$ python3 -q
>>> import numpy as np
>>> from numpy import linalg as LA
>>> np.set_printoptions(suppress=True, linewidth=120)
>>> tidy = lambda a: np.round(a, 3) + 0
>>> X = np.load("mat.npy")
>>> print(tidy(X))
[[ 1.     0.     0.     0.   ]
 [ 0.     1.     0.     0.   ]
 [ 0.     0.    -0.707 -0.707]
 [ 0.     0.     0.707 -0.707]]
>>> T = np.stack([X, -2 * X, X[::-1]])
>>> print(tidy(LA.det(T)))
[ 1. 16.  1.]
>>> print((T @ X.T).shape)
(3, 4, 4)
>>> print(np.allclose(X, X.T))
False
>>> X.inv()
Traceback (most recent call last):
  File "<python-input-10>", line 1, in <module>
    X.inv()
    ^^^^^
AttributeError: 'numpy.ndarray' object has no attribute 'inv'
>>> x = np.array([2, 0, 1, 3])
>>> print(tidy(np.sort(np.abs(np.degrees(np.angle(LA.eigvals(X)))))))
[  0.   0. 135. 135.]
>>> print(tidy(LA.det(X)))
1.0
>>> print(tidy(LA.inv(X)))
[[ 1.     0.     0.     0.   ]
 [ 0.     1.     0.     0.   ]
 [ 0.     0.    -0.707  0.707]
 [ 0.     0.    -0.707 -0.707]]
>>> hat = np.triu(np.array([[-2, 1, -2, 0], [1, -1, -1, -1], [0, 3, -1, 2], [0, 3, 3, -2]]), 1) + np.eye(4)
>>> other = hat @ X @ LA.inv(hat)
>>> print(tidy(np.trace(other)), tidy(np.trace(X)))
0.586 0.586
>>> print(LA.matrix_rank(other))
4
>>> M = np.array([[0, 0, 0, 0, 0, 0, 0],
...     [0, 0, 0, 1, 0, 0, 0],
...     [0, 4, 0, 0, 0, 0, 0],
...     [0, 0, 0, 0, 0, 5, 0],
...     [0, 0, 0, 0, 1, 0, 0],
...     [0, 0, 0, 0, 0, 0, 0],
...     [0, 0, 0, 0, 0, 0, 0]])
>>> f = np.array([4, 1, 1])
>>> print(np.polyval(f, M[2]))
[ 1 69  1  1  1  1  1]
>>> print(np.cross(M[2, :3], M[4, :3]))
[0 0 0]
>>> print(np.correlate(M[2], M[4], "full"))
[0 0 0 4 0 0 0 0 0 0 0 0 0]
>>> Uu, sig, vt = LA.svd(M)
>>> print(np.argmax(sig[:-1] / (sig[1:] + 1e-6)) + 1)
4
>>> print(sig)
[5. 4. 1. 1. 0. 0. 0.]
>>> other = Uu[:, :4] @ np.diag(sig[:4]) @ vt[:4]
>>> print(tidy(LA.norm(M - other) / LA.norm(M)))
0.0
>>> print(tidy(LA.norm(M - other, 2)), sig[4])
0.0 0.0
>>> print(other)
[[0. 0. 0. 0. 0. 0. 0.]
 [0. 0. 0. 1. 0. 0. 0.]
 [0. 4. 0. 0. 0. 0. 0.]
 [0. 0. 0. 0. 0. 5. 0.]
 [0. 0. 0. 0. 1. 0. 0.]
 [0. 0. 0. 0. 0. 0. 0.]
 [0. 0. 0. 0. 0. 0. 0.]]
>>> print(LA.matrix_rank(other))
4
>>> print(np.flatnonzero(LA.matrix_power((M != 0) + (M.T != 0) + np.eye(7), 7)[4]))
[4]
>>> print(M @ M)
[[0 0 0 0 0 0 0]
 [0 0 0 0 0 5 0]
 [0 0 0 4 0 0 0]
 [0 0 0 0 0 0 0]
 [0 0 0 0 1 0 0]
 [0 0 0 0 0 0 0]
 [0 0 0 0 0 0 0]]
>>> print(tidy(LA.det(M)))
0.0
>>> A = np.load("block17.npy")
>>> print(A)
[[ 0.664  0.291  0.   ]
 [ 0.995  0.814  0.   ]
 [-0.808 -0.397  0.   ]
 [ 0.744  0.345  0.   ]
 [-0.31  -0.119  0.   ]
 [-0.999 -0.894  0.   ]
 [ 0.446  0.178  0.   ]
 [ 0.664  0.291  0.   ]
 [-0.922 -0.537  0.   ]
 [-0.922 -0.537  0.   ]
 [-0.999 -0.881  0.   ]
 [-0.988 -0.744  0.   ]
 [-0.922 -0.537  0.   ]
 [-0.446 -0.178  0.   ]
 [-0.446 -0.178  0.   ]
 [ 0.943  0.578  0.   ]
 [-0.991 -0.77   0.   ]
 [ 0.159  0.06   0.   ]
 [ 0.988  0.744  0.   ]
 [ 0.159  0.06   0.   ]
 [-0.958 -0.617  0.   ]
 [-0.958 -0.617  0.   ]
 [-0.988 -0.744  0.   ]
 [ 0.565  0.235  0.   ]
 [-0.894 -0.493  0.   ]
 [-0.943 -0.578  0.   ]
 [-0.943 -0.578  0.   ]]
>>> Uu, sig, vt = LA.svd(A)
>>> print(np.argmax(sig[:-1] / (sig[1:] + 1e-6)) + 1)
2
>>> other = Uu[:, :2] @ np.diag(sig[:2]) @ vt[:2]
>>> print(tidy(LA.norm(A - other, 2)), sig[2])
0.0 0.0
>>> print(tidy(np.abs(A - other).max()))
0.0
>>> W1 = np.array([[-1, -3, -2, 2, -3], [-5, 0, 2, -4, -4], [2, 4, -1, -5, 4]])
>>> beta = np.array([-3, 2, 0, 3, 1])
>>> act = np.maximum(A @ W1 + beta, 0)
>>> print((act > 0).astype(int))
[[0 1 0 1 0]
 [0 0 0 1 0]
 [0 1 1 1 1]
 [0 0 0 1 0]
 [0 1 1 1 1]
 [1 1 1 1 1]
 [0 1 0 1 0]
 [0 1 0 1 0]
 [1 1 1 1 1]
 [1 1 1 1 1]
 [1 1 1 1 1]
 [1 1 1 1 1]
 [1 1 1 1 1]
 [0 1 1 1 1]
 [0 1 1 1 1]
 [0 0 0 1 0]
 [1 1 1 1 1]
 [0 1 0 1 1]
 [0 0 0 1 0]
 [0 1 0 1 1]
 [1 1 1 1 1]
 [1 1 1 1 1]
 [1 1 1 1 1]
 [0 1 0 1 0]
 [1 1 1 1 1]
 [1 1 1 1 1]
 [1 1 1 1 1]]
>>> print(LA.matrix_rank(act))
5
>>> W2 = np.array([[1, 1, 1], [2, 0, 3], [3, 0, 0], [0, 0, 2], [3, 2, 2]])
>>> print((act @ W2).round(6).argmax(axis=1))
[2 2 2 2 2 2 2 2 2 2 2 2 2 2 2 2 2 2 2 2 2 2 2 2 2 2 2]
>>> print(tidy(np.trace(LA.pinv(A) @ A)))
2.0
>>> print(np.allclose(A[:-1].T @ LA.lstsq(A[:-1].T, A[-1])[0], A[-1]))
True
>>> try:
...     LA.inv(A)
... except LA.LinAlgError as e:
...     print("failed:", e)
... 
failed: Last 2 dimensions of the array must be square
>>> K = np.load("run10.npy")
>>> print(K)
[[0. 0. 3. 1. 3. 3.]
 [0. 0. 0. 2. 1. 3.]
 [3. 0. 0. 0. 0. 0.]
 [1. 2. 0. 0. 0. 0.]
 [3. 1. 0. 0. 0. 0.]
 [3. 3. 0. 0. 0. 0.]]
>>> w, evecs = LA.eigh(K)
>>> print(tidy(evecs @ np.diag(w) @ evecs.T))
[[0. 0. 3. 1. 3. 3.]
 [0. 0. 0. 2. 1. 3.]
 [3. 0. 0. 0. 0. 0.]
 [1. 2. 0. 0. 0. 0.]
 [3. 1. 0. 0. 0. 0.]
 [3. 3. 0. 0. 0. 0.]]
>>> print(np.abs(evecs[:, -1]).round(6).argmax())
0
>>> print(tidy(np.abs(evecs[:, -1])))
[0.602 0.372 0.298 0.222 0.359 0.482]
>>> print(tidy(evecs.T @ K @ evecs))
[[-6.054  0.     0.     0.     0.     0.   ]
 [ 0.    -2.312  0.     0.     0.     0.   ]
 [ 0.     0.     0.     0.     0.     0.   ]
 [ 0.     0.     0.     0.     0.     0.   ]
 [ 0.     0.     0.     0.     2.312  0.   ]
 [ 0.     0.     0.     0.     0.     6.054]]
>>> print(tidy(LA.eigvalsh(K + -3 * np.eye(6))))
[-9.054 -5.312 -3.    -3.    -0.688  3.054]
>>> other = np.array([[-1, -1, 5],
...     [-6, 8, -6],
...     [-4, 1, 2],
...     [2, -2, 7],
...     [3, 9, -3],
...     [-6, -8, 6]])
>>> print(LA.matrix_rank(np.vstack([K, other.T])))
6
>>> print(LA.matrix_rank(K @ other))
3
>>> print(np.einsum("ij,ij->i", K, K))
[28. 14.  9.  5. 10. 18.]
>>> print(K @ other)
[[-19.   4.  22.]
 [-11. -19.  29.]
 [ -3.  -3.  15.]
 [-13.  15.  -7.]
 [ -9.   5.   9.]
 [-21.  21.  -3.]]
>>> print(np.einsum("ij->j", K))
[10.  6.  3.  3.  4.  6.]
>>> F = np.load("sample11.npy")
>>> print(F)
[[  2.029  -5.917 -23.021   1.946  -7.969  10.961  20.971]
 [  2.008   4.959  22.047  -0.966   7.912  -4.025  -7.013]
 [ 20.013  29.     48.978  51.028  31.989  17.002  29.998]
 [ 21.933 -13.966 -11.918   4.98   10.095  34.981   5.024]
 [-12.07  -34.966 -33.005 -61.993 -22.016 -11.991 -52.031]
 [-14.054 -15.004 -52.912  -9.97  -21.964  -5.969 -16.976]
 [  0.025  -9.954  21.055 -31.997   3.985  -8.929 -35.998]]
>>> rng = np.random.default_rng(28)
>>> labels = rng.permutation(7)
>>> print(labels)
[5 1 3 4 2 6 0]
>>> other = F[labels][:, labels]
>>> print(tidy(LA.det(other)), tidy(LA.det(F[labels])))
-59.161 -59.161
>>> print(np.allclose(other, F))
False
>>> print(np.diag(other))
[ -5.969   4.959   4.98  -22.016  48.978 -35.998   2.029]
>>> x = np.array([1, 5, 2, 0, 0, 5, 4])
>>> print((F @ x).argmax())
2
>>> print(tidy(F @ (2 * x)))
[  130.182    45.44    935.942   246.536 -1041.978  -585.294  -392.544]
>>> print(np.sign((F @ x).round(6)))
[ 1.  1.  1.  1. -1. -1. -1.]
>>> print(tidy(F @ np.ones(7)))
[  -1.      24.922  228.008   51.129 -228.072 -136.849  -61.813]
>>> print(tidy((F * x).sum(axis=1)))
[  65.091   22.72   467.971  123.268 -520.989 -292.647 -196.272]
>>> print(tidy(np.einsum("ij,j->i", F, x)))
[  65.091   22.72   467.971  123.268 -520.989 -292.647 -196.272]
>>> print(LA.cond(F) > 100)
True
>>> print(tidy(LA.norm(F, 2) / LA.norm(F)))
0.854
>>> J = np.load("m.npy")
>>> print(J)
[[6. 4. 0.]
 [4. 6. 0.]
 [0. 0. 2.]]
>>> labels = rng.permutation(3)
>>> other = J[:, labels] * rng.choice([-1, 1], 3)
>>> print(other)
[[-6. -0.  4.]
 [-4. -0.  6.]
 [-0. -2.  0.]]
>>> Uu, _, vt = LA.svd(J.T @ other)
>>> print(tidy(Uu @ vt))
[[-1.  0.  0.]
 [ 0.  0.  1.]
 [ 0. -1.  0.]]
>>> f = np.array([3, -3, 2])
>>> other = J + np.outer(f, np.eye(3)[1])
>>> print(tidy(LA.det(other) / LA.det(J)), tidy(1 + LA.solve(J, f)[1]))
-0.5 -0.5
>>> w, evecs = LA.eig(J)
>>> print(tidy(np.sort(LA.eigvals(J.T))))
[ 2.  2. 10.]
>>> print(w)
[10.  2.  2.]
>>> other = LA.inv(J)
>>> print(tidy(LA.inv(other)))
[[6. 4. 0.]
 [4. 6. 0.]
 [0. 0. 2.]]
>>> print(tidy(LA.det(J) * other))
[[12. -8.  0.]
 [-8. 12.  0.]
 [ 0.  0. 20.]]
>>> print((np.abs(other) > 1e-9).astype(int))
[[1 1 0]
 [1 1 0]
 [0 0 1]]
>>> mat = np.load("a.npy")
>>> print(mat)
[[ 0.987 -1.971  0.982 -0.111  0.927 -0.922]
 [ 0.981 -1.986  0.972  0.025  0.976 -1.039]
 [ 1.017 -2.006  0.96  -0.062  0.998 -0.987]
 [ 1.059 -2.061  1.011 -0.077  1.071 -0.986]
 [ 1.05  -2.037  0.912 -0.019  0.938 -0.992]
 [ 1.005 -1.998  1.048 -0.026  1.03  -0.969]
 [ 1.052 -1.939  1.056 -0.012  1.005 -1.113]
 [ 0.943 -1.975  0.932  0.014  0.907 -0.971]
 [ 1.018 -1.977  1.008 -0.018  1.057 -0.884]
 [ 1.004 -2.034  1.036  0.06   0.993 -1.041]
 [ 0.913 -2.036  0.988 -0.018  1.027 -1.015]
 [ 1.041 -1.996  1.03  -0.003  1.027 -1.039]
 [ 1.009 -1.966  1.007  0.036  0.992 -1.072]
 [ 0.953 -1.995  0.978  0.073  1.024 -0.97 ]
 [ 1.009 -2.111  0.953 -0.08   0.922 -0.944]
 [ 1.091 -2.077  1.025  0.084  0.934 -0.953]
 [ 1.061  1.02   0.017  2.009 -1.046  1.993]
 [ 1.028  0.984 -0.02   1.984 -1.004  2.067]
 [ 1.016  0.957 -0.018  1.986 -0.962  1.985]
 [ 1.041  0.849  0.035  2.089 -0.982  1.997]
 [ 0.953  0.958 -0.037  1.953 -0.967  1.989]
 [ 0.928  1.011 -0.012  2.003 -1.039  1.953]
 [ 1.014  0.995  0.062  2.069 -1.029  1.964]
 [ 0.975  1.005 -0.002  2.061 -1.013  2.047]
 [ 1.05   0.977 -0.007  2.107 -1.073  2.048]
 [ 1.153  0.979 -0.012  2.01  -0.968  1.937]
 [ 0.963  1.016 -0.08   1.988 -0.912  2.026]
 [ 0.884  0.973  0.062  1.926 -1.022  1.985]
 [ 1.038  1.04   0.002  1.984 -0.997  2.133]
 [ 0.951  1.052 -0.039  1.963 -0.976  1.855]
 [ 1.     1.069  0.072  1.95  -0.998  1.95 ]
 [ 0.985  0.969 -0.151  2.025 -1.023  2.019]]
>>> hat = mat @ LA.solve(mat.T @ mat, mat.T)
>>> print(tidy(hat @ mat[:, 0]))
[0.987 0.981 1.017 1.059 1.05  1.005 1.052 0.943 1.018 1.004 0.913 1.041 1.009 0.953 1.009 1.091 1.061 1.028 1.016
 1.041 0.953 0.928 1.014 0.975 1.05  1.153 0.963 0.884 1.038 0.951 1.    0.985]
>>> print(np.allclose(hat @ hat, hat))
True
>>> W0 = np.tril(np.array([[3, -3, 3], [0, -1, -1], [3, 1, 3]]), -1) + np.eye(3, dtype=int)
>>> print(W0)
[[1 0 0]
 [0 1 0]
 [3 1 1]]
>>> x = np.array([-2, 0, -1])
>>> print((W0 @ x).argmax())
1
>>> print(W0 @ np.ones(3))
[1. 1. 5.]
>>> print(LA.norm(W0 @ x) <= LA.norm(W0, 2) * LA.norm(x) + 1e-9)
True
>>> other = W0 + rng.integers(-2, 3, (3, 1)) @ rng.integers(-2, 3, (1, 3))
>>> print(other)
[[ 2 -2  1]
 [ 1 -1  1]
 [ 1  5 -1]]
>>> print(other - W0)
[[ 1 -2  1]
 [ 1 -2  1]
 [-2  4 -2]]
>>> print(LA.matrix_rank(other - W0, tol=1e-8))
1
>>> other = W0 / np.sqrt((W0 ** 2).mean(axis=1, keepdims=True))
>>> print(tidy(W0 - W0.mean(axis=1, keepdims=True)))
[[ 0.667 -0.333 -0.333]
 [-0.333  0.667 -0.333]
 [ 1.333 -0.667 -0.667]]
>>> print(tidy(other[2]))
[1.567 0.522 0.522]
>>> print(tidy(LA.norm(other, axis=1)))
[1.732 1.732 1.732]
>>> print(LA.matrix_rank(other) == LA.matrix_rank(W0))
True
>>> x = np.array([3, -1, -3])
>>> a = np.maximum(W0 @ x, 0)
>>> print(np.flatnonzero(a > 1e-9))
[0 2]
>>> print(a)
[3 0 5]
>>> print(W0.T @ a)
[18  5  5]
>>> x = np.array([0, 2, 0])
>>> target = W0 @ x
>>> beta, lr = np.zeros(3), 1 / LA.norm(W0, 2) ** 2
>>> for i in range(25):
...     beta -= lr * W0.T @ (W0 @ beta - target)
...     if i % 5 == 0: print(i, round(LA.norm(W0 @ beta - target), 3))
... 
0 1.739
5 1.122
10 0.725
15 0.469
20 0.304
>>> print(tidy(beta))
[0.028 1.786 0.142]
